$ python3 -q
>>> import numpy as np
>>> import numpy.linalg as la
>>> np.set_printoptions(precision=3, suppress=True, linewidth=160)
>>> def rnd(a):
...     return np.round(a, 3) + 0
... 
>>> A2 = np.array([[1, 9, 9, 0], [5, 7, 3, 4]])
>>> K = A2.T @ A2
>>> K
array([[ 26,  44,  24,  20],
       [ 44, 130, 102,  28],
       [ 24, 102,  90,  12],
       [ 20,  28,  12,  16]])
>>> rk = la.matrix_rank(K)
>>> rk
np.int64(2)
>>> null = la.svd(K)[2][rk:].T
>>> rnd(null @ null.T)
array([[ 0.547, -0.233,  0.172, -0.405],
       [-0.233,  0.433, -0.407, -0.161],
       [ 0.172, -0.407,  0.388,  0.206],
       [-0.405, -0.161,  0.206,  0.633]])
>>> [int(la.matrix_rank(np.delete(K, i, axis=0))) for i in range(4)]
[2, 2, 2, 2]
>>> np.allclose(K @ null, 0)
True
>>> [int(la.matrix_rank(K[:, :j + 1])) for j in range(4)]
[1, 2, 2, 2]
>>> null.shape
(4, 2)
>>> rnd(K @ null)
array([[0., 0.],
       [0., 0.],
       [0., 0.],
       [0., 0.]])
>>> [int(la.matrix_rank(K[:i])) for i in range(1, len(K) + 1)]
[1, 2, 2, 2]
>>> np.abs(np.diag(la.qr(K)[1])) > 1e-9
array([ True,  True, False, False])
>>> Uu, sigma, Vt = la.svd(K)
>>> V = Vt[:(sigma > 1e-8).sum()]
>>> rng = np.random.default_rng(16)
>>> x = K[0] + -3 * K[1] + rng.integers(2) * np.eye(4)[3]
>>> x
array([-106., -346., -282.,  -63.])
>>> rnd(la.norm(x - V.T @ V @ x))
np.float64(0.796)
>>> rnd(V.T @ V)
array([[ 0.453,  0.233, -0.172,  0.405],
       [ 0.233,  0.567,  0.407,  0.161],
       [-0.172,  0.407,  0.612, -0.206],
       [ 0.405,  0.161, -0.206,  0.367]])
>>> la.matrix_rank(np.vstack([K, x]))
np.int64(3)
>>> cent = np.array([[0, 1, 0], [-2, -1, 0]])
>>> W0 = rng.normal(size=(14, 2)) @ cent + np.array([2, 2, -1])
>>> rnd(W0)
array([[-0.079,  1.591, -1.   ],
       [-1.636,  1.213, -1.   ],
       [ 0.912,  1.071, -1.   ],
       [ 4.85 ,  3.059, -1.   ],
       [ 1.728,  1.16 , -1.   ],
       [ 2.383,  1.276, -1.   ],
       [ 0.859,  2.55 , -1.   ],
       [ 1.31 ,  2.227, -1.   ],
       [ 5.735,  3.692, -1.   ],
       [ 5.013,  4.498, -1.   ],
       [ 2.217,  2.324, -1.   ],
       [ 1.495,  1.885, -1.   ],
       [ 0.198,  0.765, -1.   ],
       [ 0.416, -0.077, -1.   ]])
>>> hat = W0 @ la.solve(W0.T @ W0, W0.T)
>>> rnd(np.trace(hat))
np.float64(3.0)
>>> rnd(la.eigvalsh(hat))
array([0., 0., 0., 0., 0., 0., 0., 0., 0., 0., 0., 1., 1., 1.])
>>> A2 = W0 / np.sqrt((W0 ** 2).mean(axis=1, keepdims=True))
>>> rnd(A2[13])
array([ 0.664, -0.123, -1.595])
>>> rnd(la.norm(A2, axis=1))
array([1.732, 1.732, 1.732, 1.732, 1.732, 1.732, 1.732, 1.732, 1.732, 1.732, 1.732, 1.732, 1.732, 1.732])
>>> la.matrix_rank(A2) == la.matrix_rank(W0)
np.True_
>>> x = np.array([0, 2, 3])
>>> target = W0 @ x
>>> coef, lr = np.zeros(3), 1 / la.norm(W0, 2) ** 2
>>> for i in range(30):
...     coef -= lr * W0.T @ (W0 @ coef - target)
...     if i % 5 == 0: print(i, round(la.norm(W0 @ coef - target), 3))
... 
0 5.64
5 5.193
10 4.805
15 4.458
20 4.14
25 3.848
>>> rnd(la.cond(W0))
np.float64(8.337)
>>> rnd(coef)
array([0.394, 0.823, 1.069])
>>> F = np.load("sample13.npy")
>>> F
array([[1.   , 0.5  , 0.25 , 0.125],
       [0.5  , 1.   , 0.5  , 0.25 ],
       [0.25 , 0.5  , 1.   , 0.5  ],
       [0.125, 0.25 , 0.5  , 1.   ]])
>>> # symmetric
>>> w, V = la.eig(F)
>>> rnd(w)
array([2.086, 1.   , 0.539, 0.375])
>>> rnd(np.sort(la.eigvals(F @ F)))
array([0.141, 0.291, 1.   , 4.35 ])
>>> rnd(np.sort(la.eigvals(F.T)))
array([0.375, 0.539, 1.   , 2.086])
>>> rnd(np.sort(la.eigvals(la.inv(F))))
array([0.479, 1.   , 1.854, 2.667])
>>> rnd(np.prod(w))
np.float64(0.422)
>>> np.count_nonzero(F)
np.int64(16)
>>> np.diff(F, axis=0)
array([[-0.5  ,  0.5  ,  0.25 ,  0.125],
       [-0.25 , -0.5  ,  0.5  ,  0.25 ],
       [-0.125, -0.25 , -0.5  ,  0.5  ]])
>>> rnd(F.mean(axis=0))
array([0.469, 0.562, 0.562, 0.469])
>>> F[:, 4]
Traceback (most recent call last):
  File "<python-input-54>", line 1, in <module>
    F[:, 4]
    ~^^^^^^
IndexError: index 4 is out of bounds for axis 1 with size 4
>>> F.sum(axis=0)
array([1.875, 2.25 , 2.25 , 1.875])
>>> rnd(la.svd(F, compute_uv=False))
array([2.086, 1.   , 0.539, 0.375])
>>> rnd(la.matrix_power(F, 4))
array([[4.011, 4.764, 4.372, 3.207],
       [4.764, 6.001, 5.785, 4.372],
       [4.372, 5.785, 6.001, 4.764],
       [3.207, 4.372, 4.764, 4.011]])
>>> rnd(np.abs(la.eigvals(F)).max())
np.float64(2.086)
>>> assert F == F.T
Traceback (most recent call last):
  File "<python-input-59>", line 1, in <module>
    assert F == F.T
           ^^^^^^^^
ValueError: The truth value of an array with more than one element is ambiguous. Use a.any() or a.all()
>>> la.determinant(F)
Traceback (most recent call last):
  File "<python-input-60>", line 1, in <module>
    la.determinant(F)
    ^^^^^^^^^^^^^^
AttributeError: module 'numpy.linalg' has no attribute 'determinant'
>>> mat = np.loadtxt("x.csv", delimiter=",")
>>> rnd(mat)
array([[ 0.952,  0.099, -0.074,  0.174],
       [ 0.099,  0.593,  0.468, -0.111],
       [-0.074,  0.468,  0.394, -0.118],
       [ 0.174, -0.111, -0.118,  0.06 ]])
>>> # symmetric
>>> x = np.array([-2, -1, 2, -1])
>>> rnd(mat @ mat @ x)
array([-2.324,  0.257,  0.586, -0.535])
>>> rnd(la.eigvalsh(2 * mat - np.eye(4)))
array([-1., -1.,  1.,  1.])
>>> rnd((x - mat @ x) @ (mat @ x))
np.float64(0.0)
>>> rnd(np.trace(mat))
np.float64(2.0)
>>> rnd(np.eye(4) - mat)
array([[ 0.048, -0.099,  0.074, -0.174],
       [-0.099,  0.407, -0.468,  0.111],
       [ 0.074, -0.468,  0.606,  0.118],
       [-0.174,  0.111,  0.118,  0.94 ]])
>>> r0 = np.array([1, 3, 3])
>>> X = 2 * np.eye(3) + np.outer(r0, r0)
>>> X
array([[ 3.,  3.,  3.],
       [ 3., 11.,  9.],
       [ 3.,  9., 11.]])
>>> # symmetric
>>> Uu, sigma, Vt = la.svd(X)
>>> rnd(sigma)
array([21.,  2.,  2.])
>>> A2 = Uu[:, :1] @ np.diag(sigma[:1]) @ Vt[:1]
>>> la.matrix_rank(X, rtol=0.05)
np.int64(3)
>>> rnd(np.abs(X - A2).max())
np.float64(1.895)
>>> rnd(la.matrix_power(X, 4))
array([[10251., 30705., 30705.],
       [30705., 92131., 92115.],
       [30705., 92115., 92131.]])
>>> assert X == X.T
Traceback (most recent call last):
  File "<python-input-80>", line 1, in <module>
    assert X == X.T
           ^^^^^^^^
ValueError: The truth value of an array with more than one element is ambiguous. Use a.any() or a.all()
>>> m1 = np.array([[-0.3, 1.2, 1.7],
...     [-0.1, -0.2, -0.1],
...     [1.3, 1.1, 1.4],
...     [0.1, 2.2, -0.1]])
>>> m1[3] = m1[0] + 0.02 * rng.normal(size=3)
>>> rnd(m1)
array([[-0.3  ,  1.2  ,  1.7  ],
       [-0.1  , -0.2  , -0.1  ],
       [ 1.3  ,  1.1  ,  1.4  ],
       [-0.334,  1.224,  1.69 ]])
>>> round(np.log10(la.cond(m1)))
2
>>> la.matrix_rank(m1, rtol=0.1)
np.int64(2)
>>> [round(float(x), 3) for x in la.svd(m1, compute_uv=False)[:3]]
[3.463, 1.344, 0.099]
>>> la.cond(m1) > 100
np.False_
>>> rnd(np.abs(la.svd(m1)[2][-1]))
array([0.056, 0.807, 0.588])
>>> q, Rm = la.qr(m1)
>>> q.shape, Rm.shape
((4, 3), (3, 3))
>>> rnd(q)
array([[-0.218,  0.658, -0.176],
       [-0.073, -0.083, -0.975],
       [ 0.943,  0.319, -0.091],
       [-0.242,  0.677,  0.095]])
>>> rnd(Rm)
array([[ 1.379,  0.494,  0.548],
       [ 0.   ,  1.986,  2.718],
       [ 0.   ,  0.   , -0.169]])
>>> rnd(np.abs(np.diag(Rm)))
array([1.379, 1.986, 0.169])
>>> J = np.load("w.npy")
>>> J
array([[-3,  0],
       [ 2, -2]])
>>> # triangular: eigenvalues sit on the diagonal
>>> A2 = np.array([[1, 0], [1, 1]])
>>> cent = np.kron(A2, J)
>>> cent
array([[-3,  0,  0,  0],
       [ 2, -2,  0,  0],
       [-3,  0, -3,  0],
       [ 2, -2,  2, -2]])
>>> cent.shape
(4, 4)
>>> W = np.array([[2, 5, -5], [-3, 3, 2]])
>>> coef = np.array([1, 6, 1])
>>> H = np.maximum(J @ W + coef, 0)
>>> la.matrix_rank(H)
np.int64(2)
>>> cent = np.array([[3, 3], [3, 0], [0, 1]])
>>> H @ cent
array([[ 0, 16],
       [63, 33]])
>>> W @ cent
array([[21,  1],
       [ 0, -7]])
>>> Uu, sigma, Vt = la.svd(K)
>>> np.argmax(sigma[:-1] / (sigma[1:] + 1e-6)) + 1
np.int64(2)
>>> A2 = Uu[:, :2] @ np.diag(sigma[:2]) @ Vt[:2]
>>> la.matrix_rank(K, rtol=0.05)
np.int64(2)
>>> rnd(la.norm(K - A2) / la.norm(K))
np.float64(0.0)
>>> rnd(la.norm(K - A2, 2)), rnd(sigma[2])
(np.float64(0.0), np.float64(0.0))
>>> M = np.loadtxt("run18.csv", delimiter=",")
>>> M
array([[11.,  6.,  3., -3.],
       [ 6.,  6.,  2., -2.],
       [ 3.,  2.,  3., -1.],
       [-3., -2., -1.,  3.]])
>>> q, Rm = la.qr(W0)
>>> rnd(q @ Rm)
array([[-0.079,  1.591, -1.   ],
       [-1.636,  1.213, -1.   ],
       [ 0.912,  1.071, -1.   ],
       [ 4.85 ,  3.059, -1.   ],
       [ 1.728,  1.16 , -1.   ],
       [ 2.383,  1.276, -1.   ],
       [ 0.859,  2.55 , -1.   ],
       [ 1.31 ,  2.227, -1.   ],
       [ 5.735,  3.692, -1.   ],
       [ 5.013,  4.498, -1.   ],
       [ 2.217,  2.324, -1.   ],
       [ 1.495,  1.885, -1.   ],
       [ 0.198,  0.765, -1.   ],
       [ 0.416, -0.077, -1.   ]])
>>> rnd(np.abs(np.diag(Rm)))
array([10.176,  4.129,  1.833])
>>> np.allclose(Rm.T @ Rm, W0.T @ W0)
True
>>> rnd(q.T @ q)
array([[1., 0., 0.],
       [0., 1., 0.],
       [0., 0., 1.]])
>>> rnd(Rm)
array([[10.176,  7.437, -2.496],
       [ 0.   , -4.129,  2.1  ],
       [ 0.   ,  0.   ,  1.833]])
>>> rnd(np.trace(q @ q.T))
np.float64(3.0)
>>> A2 = la.invert(M)
Traceback (most recent call last):
  File "<python-input-123>", line 1, in <module>
    A2 = la.invert(M)
         ^^^^^^^^^
AttributeError: module 'numpy.linalg' has no attribute 'invert'
>>> A2 = la.inv(M)
>>> (np.abs(A2) > 1e-9).astype(int)
array([[1, 1, 1, 1],
       [1, 1, 1, 1],
       [1, 1, 1, 1],
       [1, 1, 1, 1]])
>>> rnd(M @ A2)
array([[1., 0., 0., 0.],
       [0., 1., 0., 0.],
       [0., 0., 1., 0.],
       [0., 0., 0., 1.]])
>>> rnd(la.det(M) * la.det(A2))
np.float64(1.0)
>>> rnd(la.slogdet(M)[0])
np.float64(1.0)
